$ ipython --no-banner

In [1]: import numpy as np

In [2]: from numpy import linalg as LA

In [3]: np.set_printoptions(precision=2, suppress=True, linewidth=140)

In [4]: def rd(a):
   ...:     return np.round(a, 2) + 0
   ...: 

In [5]: J = np.loadtxt("mat.csv", delimiter=",")

In [6]: J
Out[6]: 
array([[ 3.,  4.,  5.,  6.,  7.,  8.,  9.],
       [10., 11., 12., 13., 14., 15., 16.],
       [17., 18., 19., 20., 21., 22., 23.],
       [24., 25., 26., 27., 28., 29., 30.],
       [31., 32., 33., 34., 35., 36., 37.],
       [38., 39., 40., 41., 42., 43., 44.],
       [45., 46., 47., 48., 49., 50., 51.],
       [52., 53., 54., 55., 56., 57., 58.],
       [59., 60., 61., 62., 63., 64., 65.],
       [66., 67., 68., 69., 70., 71., 72.]])

In [7]: C2 = J.T @ J

In [8]: LA.matrix_rank(C2)
Out[8]: np.int64(2)

In [9]: np.allclose(C2, C2.T)
Out[9]: True

In [10]: np.trace(C2), (J ** 2).sum()
Out[10]: (np.float64(127015.0), np.float64(127015.0))

In [11]: rd(LA.eigvalsh(C2)[::-1])
Out[11]: array([126952.59,     62.41,      0.  ,      0.  ,      0.  ,      0.  ,      0.  ])

In [12]: rng = np.random.default_rng(96)

In [13]: B = J + rng.integers(-2, 3, (10, 2)) @ rng.integers(-2, 3, (2, 7))

In [14]: B
Out[14]: 
array([[ 1.,  9.,  7.,  0.,  6.,  5., 13.],
       [ 8., 16., 14.,  7., 13., 12., 20.],
       [18., 16., 19., 22., 22., 24., 21.],
       [22., 29., 26., 23., 26., 25., 34.],
       [29., 36., 33., 30., 33., 32., 41.],
       [39., 38., 42., 41., 44., 46., 42.],
       [47., 40., 43., 56., 49., 52., 47.],
       [53., 53., 58., 53., 59., 61., 56.],
       [59., 62., 65., 58., 65., 66., 65.],
       [66., 66., 66., 71., 69., 70., 72.]])

In [15]: B - J
Out[15]: 
array([[-2.,  5.,  2., -6., -1., -3.,  4.],
       [-2.,  5.,  2., -6., -1., -3.,  4.],
       [ 1., -2.,  0.,  2.,  1.,  2., -2.],
       [-2.,  4.,  0., -4., -2., -4.,  4.],
       [-2.,  4.,  0., -4., -2., -4.,  4.],
       [ 1., -1.,  2.,  0.,  2.,  3., -2.],
       [ 2., -6., -4.,  8.,  0.,  2., -4.],
       [ 1.,  0.,  4., -2.,  3.,  4., -2.],
       [ 0.,  2.,  4., -4.,  2.,  2.,  0.],
       [ 0., -1., -2.,  2., -1., -1.,  0.]])

In [16]: np.abs(B - J).sum(axis=1)
Out[16]: array([23., 23., 10., 20., 20., 11., 26., 16., 14.,  7.])

In [17]: rd(LA.svd(B - J, compute_uv=False))
Out[17]: array([22.06, 11.54,  0.  ,  0.  ,  0.  ,  0.  ,  0.  ])

In [18]: E = np.load("a.npy")

In [19]: E
Out[19]: 
array([[-3.85, -2.29,  0.67,  0.88,  0.03,  1.62, -1.76, -3.34, -1.14],
       [ 0.35,  1.03, -2.47,  2.63, -1.76,  3.35, -2.19,  1.18, -3.04],
       [ 0.76, -4.74,  6.64, -1.8 , -5.34,  0.53,  1.11,  1.11,  2.58],
       [-5.84, -1.68,  2.72,  3.18, -3.77,  2.34, -7.92, -0.12, -1.29],
       [-3.22, -3.09,  4.28,  0.68, -5.78, -6.42,  0.51, -3.29, -3.  ],
       [ 4.05, -1.28,  3.96,  1.57,  0.54, -1.82, -2.83,  1.32, -2.85],
       [ 2.13, -3.96, -1.18,  0.95,  6.5 ,  4.24,  1.95, -0.07, -4.53],
       [ 5.74,  1.04,  0.29,  6.09,  7.45,  1.51, -5.19, -3.05, -4.7 ],
       [-1.59, -2.46, -2.36, -0.03,  0.96, -0.1 ,  4.1 , -4.71, -1.12],
       [ 4.51, -4.69, -2.98, -0.83,  2.56, -1.32, -0.45,  0.36, -2.89],
       [-5.16, -2.81,  6.99, -0.57,  5.29, -2.99,  2.39, -1.54,  0.94],
       [-3.68, -4.85, -0.07, -0.34, -0.66, -0.32, -5.76, -2.42,  0.93],
       [-2.85, -1.68, -1.38, -4.11, -2.14, -0.61,  3.11, -2.77,  1.47],
       [ 2.92, -2.62,  2.94,  2.01, -3.57,  4.45,  1.6 ,  0.7 , -0.12],
       [-4.38,  4.36, -4.08,  1.56, -6.73, -6.43,  0.7 , -0.55, -3.31],
       [-0.13, -1.35, -9.82, -0.34,  0.15,  0.99,  5.12,  0.42, -0.63],
       [-9.64,  8.54, -2.69, -3.11, -6.01, -3.74,  3.76, -4.13, -2.06],
       [ 3.23,  1.59, -3.79,  0.48,  2.52, -1.72,  1.45,  2.68,  2.03],
       [ 3.29,  6.44, -4.62,  0.12, -2.05,  3.64,  2.98,  1.8 ,  6.06],
       [ 0.22,  2.79,  5.11,  6.58, -3.84,  0.96, -4.45, -4.86, -0.97],
       [-0.35, -5.88, -2.27,  2.42,  8.9 ,  2.16, -1.2 , -3.31, -1.89],
       [-0.65, -1.06,  0.77,  4.07, -0.96,  3.9 , -2.02, -0.96,  0.46],
       [-0.24,  5.22,  5.71,  4.54, -5.15,  1.75, -0.36,  1.77,  0.7 ],
       [-1.35, -4.53, -2.53, -2.27, -4.85,  5.16,  2.93,  0.25,  3.48]])

In [20]: hat = E @ LA.solve(E.T @ E, E.T)

In [21]: rd(LA.eigvalsh(hat))
Out[21]: array([0., 0., 0., 0., 0., 0., 0., 0., 0., 0., 0., 0., 0., 0., 0., 1., 1., 1., 1., 1., 1., 1., 1., 1.])

In [22]: LA.matrix_rank(np.eye(24) - hat)
Out[22]: np.int64(15)

In [23]: B = np.array([[1, -4],
    ...:     [-4, 3],
    ...:     [-8, 2],
    ...:     [7, 5],
    ...:     [1, -4],
    ...:     [5, 8],
    ...:     [8, 2],
    ...:     [9, 9],
    ...:     [1, -7]])

In [24]: rd(np.einsum("ij->j", E))
Out[24]: array([-15.73, -17.96,  -0.16,  24.36, -17.71,  11.13,  -2.42, -23.53, -14.89])

In [25]: W2 = E[[6, 8]].astype(float)

In [26]: for _ in range(3):
    ...:     idx = LA.norm(E[:, None] - W2, axis=-1).argmin(axis=1)
    ...:     W2 = np.array([E[idx == j].mean(axis=0) for j in range(2)])
    ...: 

In [27]: idx
Out[27]: array([1, 1, 1, 1, 1, 0, 0, 0, 1, 0, 1, 1, 1, 1, 1, 1, 1, 1, 1, 1, 0, 1, 1, 1])

In [28]: rd(W2[1] - W2[0])
Out[28]: array([-4.89,  2.79,  0.54, -1.29, -7.49, -0.62,  1.82, -0.04,  3.48])

In [29]: rd(LA.norm(E, axis=0))
Out[29]: array([18.15, 18.91, 19.86, 13.71, 21.62, 15.44, 16.27, 11.88, 12.88])

In [30]: rd(LA.norm(E[19], 1)), rd(LA.norm(E[19], np.inf))
Out[30]: (np.float64(29.78), np.float64(6.58))

In [31]: rd(LA.norm(E, "nuc"))
Out[31]: np.float64(138.95)

In [32]: cen = (E - E.mean(axis=0)) / E.std(axis=0)

In [33]: rd(cen.std(axis=0))
Out[33]: array([1., 1., 1., 1., 1., 1., 1., 1., 1.])

In [34]: beta = LA.lstsq(np.delete(cen, 5, axis=1), cen[:, 5])[0]

In [35]: rd(beta)
Out[35]: array([ 0.06, -0.37, -0.27,  0.59,  0.04,  0.03,  0.1 ,  0.49])

In [36]: M = np.loadtxt("arr.csv", delimiter=",")

In [37]: M
Out[37]: 
array([[ 3., -1.,  4.,  1.,  4.,  2.,  9.],
       [ 2., -8.,  6.,  8.,  7.,  2.,  7.],
       [ 4., -5.,  5.,  5.,  6.,  1.,  9.],
       [ 8., -9.,  1.,  9.,  9.,  6.,  9.],
       [ 7., -6.,  2.,  6.,  5.,  0.,  8.],
       [ 4., -8.,  1.,  8.,  4.,  5.,  3.],
       [ 8., -9.,  7.,  9.,  5.,  6.,  6.],
       [ 2., -6.,  0.,  6.,  5.,  0.,  7.],
       [ 2., -3.,  5.,  3.,  7.,  3.,  4.],
       [ 4., -6.,  1.,  6.,  3.,  5.,  6.]])

In [38]: Uu, sig, VT = LA.svd(M)

In [39]: np.argmax(sig[:-1] / (sig[1:] + 1e-6)) + 1
Out[39]: np.int64(6)

In [40]: rd(sig)
Out[40]: array([44.81, 10.25,  7.47,  6.15,  4.84,  3.59,  0.  ])

In [41]: B = Uu[:, :6] @ np.diag(sig[:6]) @ VT[:6]

In [42]: rd(B)
Out[42]: 
array([[ 3., -1.,  4.,  1.,  4.,  2.,  9.],
       [ 2., -8.,  6.,  8.,  7.,  2.,  7.],
       [ 4., -5.,  5.,  5.,  6.,  1.,  9.],
       [ 8., -9.,  1.,  9.,  9.,  6.,  9.],
       [ 7., -6.,  2.,  6.,  5.,  0.,  8.],
       [ 4., -8.,  1.,  8.,  4.,  5.,  3.],
       [ 8., -9.,  7.,  9.,  5.,  6.,  6.],
       [ 2., -6.,  0.,  6.,  5.,  0.,  7.],
       [ 2., -3.,  5.,  3.,  7.,  3.,  4.],
       [ 4., -6.,  1.,  6.,  3.,  5.,  6.]])

In [43]: LA.matrix_rank(M, rtol=0.05)
Out[43]: np.int64(6)

In [44]: W0 = np.load("dump.npy")

In [45]: W0
Out[45]: 
array([[3, 3, 3, 3, 9],
       [2, 3, 3, 2, 9],
       [0, 2, 1, 3, 6],
       [2, 3, 1, 1, 9]])

In [46]: x0 = np.array([2, -1, 2, -2, 0])

In [47]: h1 = np.maximum(W0 @ x0, 0)

In [48]: np.maximum(W0 @ (3 * x0), 0)
Out[48]: array([9, 9, 0, 3])

In [49]: h1
Out[49]: array([3, 3, 0, 1])

In [50]: X = np.loadtxt("m.csv", delimiter=",")

In [51]: X
Out[51]: 
array([[ 4.,  2.,  0., -1.,  0., -2., -6.,  2.,  1., -1.,  4.],
       [ 2.,  4.,  0.,  1., -4.,  1., -2.,  3., -5.,  0., -4.],
       [ 0.,  0.,  4., -3., -1., -1., -1., -3.,  4., -1.,  0.],
       [-1.,  1., -3., -2.,  4.,  2., -4.,  3., -2.,  3.,  2.],
       [ 0., -4., -1.,  4.,  0., -4.,  1.,  0., -5.,  2.,  4.],
       [-2.,  1., -1.,  2., -4.,  4., -5., -4.,  1., -2., -1.],
       [-6., -2., -1., -4.,  1., -5.,  4., -1., -2., -5., -1.],
       [ 2.,  3., -3.,  3.,  0., -4., -1., -6.,  6.,  2., -2.],
       [ 1., -5.,  4., -2., -5.,  1., -2.,  6.,  4.,  3., -2.],
       [-1.,  0., -1.,  3.,  2., -2., -5.,  2.,  3.,  2.,  3.],
       [ 4., -4.,  0.,  2.,  4., -1., -1., -2., -2.,  3., -6.]])

In [52]: rd(LA.matrix_power(X, 3))
Out[52]: 
array([[  468.,   374.,   -37.,   108.,   -38.,    27., -1066.,   412.,   375.,   269.,   588.],
       [  374.,   356.,    30.,   138.,  -494.,   507.,  -367.,   496.,  -612.,    94.,  -421.],
       [  -37.,    30.,   338.,  -301.,  -277.,   -57.,   -53.,  -355.,   839.,  -214.,   -97.],
       [  108.,   138.,  -301.,    32.,   442.,   234.,  -638.,   623.,  -343.,   355.,   463.],
       [  -38.,  -494.,  -277.,   442.,   422.,  -536.,   291.,   160.,  -795.,   227.,   443.],
       [   27.,   507.,   -57.,   234.,  -536.,   492.,  -663.,  -458.,   450.,  -142.,  -169.],
       [-1066.,  -367.,   -53.,  -638.,   291.,  -663.,  1354.,  -379.,  -522.,  -899.,    14.],
       [  412.,   496.,  -355.,   623.,   160.,  -458.,  -379., -1256.,  1090.,   206.,  -247.],
       [  375.,  -612.,   839.,  -343.,  -795.,   450.,  -522.,  1090.,   618.,   475.,  -247.],
       [  269.,    94.,  -214.,   355.,   227.,  -142.,  -899.,   206.,   475.,   466.,   584.],
       [  588.,  -421.,   -97.,   463.,   443.,  -169.,    14.,  -247.,  -247.,   584.,  -698.]])

In [53]: (X + X.T) / 2
Out[53]: 
array([[ 4.,  2.,  0., -1.,  0., -2., -6.,  2.,  1., -1.,  4.],
       [ 2.,  4.,  0.,  1., -4.,  1., -2.,  3., -5.,  0., -4.],
       [ 0.,  0.,  4., -3., -1., -1., -1., -3.,  4., -1.,  0.],
       [-1.,  1., -3., -2.,  4.,  2., -4.,  3., -2.,  3.,  2.],
       [ 0., -4., -1.,  4.,  0., -4.,  1.,  0., -5.,  2.,  4.],
       [-2.,  1., -1.,  2., -4.,  4., -5., -4.,  1., -2., -1.],
       [-6., -2., -1., -4.,  1., -5.,  4., -1., -2., -5., -1.],
       [ 2.,  3., -3.,  3.,  0., -4., -1., -6.,  6.,  2., -2.],
       [ 1., -5.,  4., -2., -5.,  1., -2.,  6.,  4.,  3., -2.],
       [-1.,  0., -1.,  3.,  2., -2., -5.,  2.,  3.,  2.,  3.],
       [ 4., -4.,  0.,  2.,  4., -1., -1., -2., -2.,  3., -6.]])

In [54]: np.allclose(X @ X.T, X.T @ X)
Out[54]: True

In [55]: rd(np.abs(LA.eigvals(X)).max())
Out[55]: np.float64(14.99)

In [56]: rd(np.sort(np.abs(LA.eigvals(X))))
Out[56]: array([ 2.6 ,  2.98,  5.89,  6.56,  7.5 ,  8.33, 11.31, 11.75, 13.01, 13.68, 14.99])

In [57]: X @ X
Out[57]: 
array([[ 83.,  10.,  10.,  29.,  -1.,   5., -41.,   9.,  11.,  44., -19.],
       [ 10.,  92., -27.,   5.,  -9.,  19., -30., -23.,  11., -20.,   7.],
       [ 10., -27.,  54., -28., -35.,  13.,   8.,  24.,  23.,  -4., -13.],
       [ 29.,   5., -28.,  77.,   3.,  -8., -23., -28.,  -9.,  34.,   1.],
       [ -1.,  -9., -35.,   3.,  95., -29.,  13., -16., -20.,  17.,  19.],
       [  5.,  19.,  13.,  -8., -29.,  89., -28.,  25.,  -5.,   6., -17.],
       [-41., -30.,   8., -23.,  13., -28., 130., -25., -37., -34., -22.],
       [  9., -23.,  24., -28., -16.,  25., -25., 128., -35.,  27.,  25.],
       [ 11.,  11.,  23.,  -9., -20.,  -5., -37., -35., 141.,  11.,   2.],
       [ 44., -20.,  -4.,  34.,  17.,   6., -34.,  27.,  11.,  70.,  -5.],
       [-19.,   7., -13.,   1.,  19., -17., -22.,  25.,   2.,  -5., 107.]])
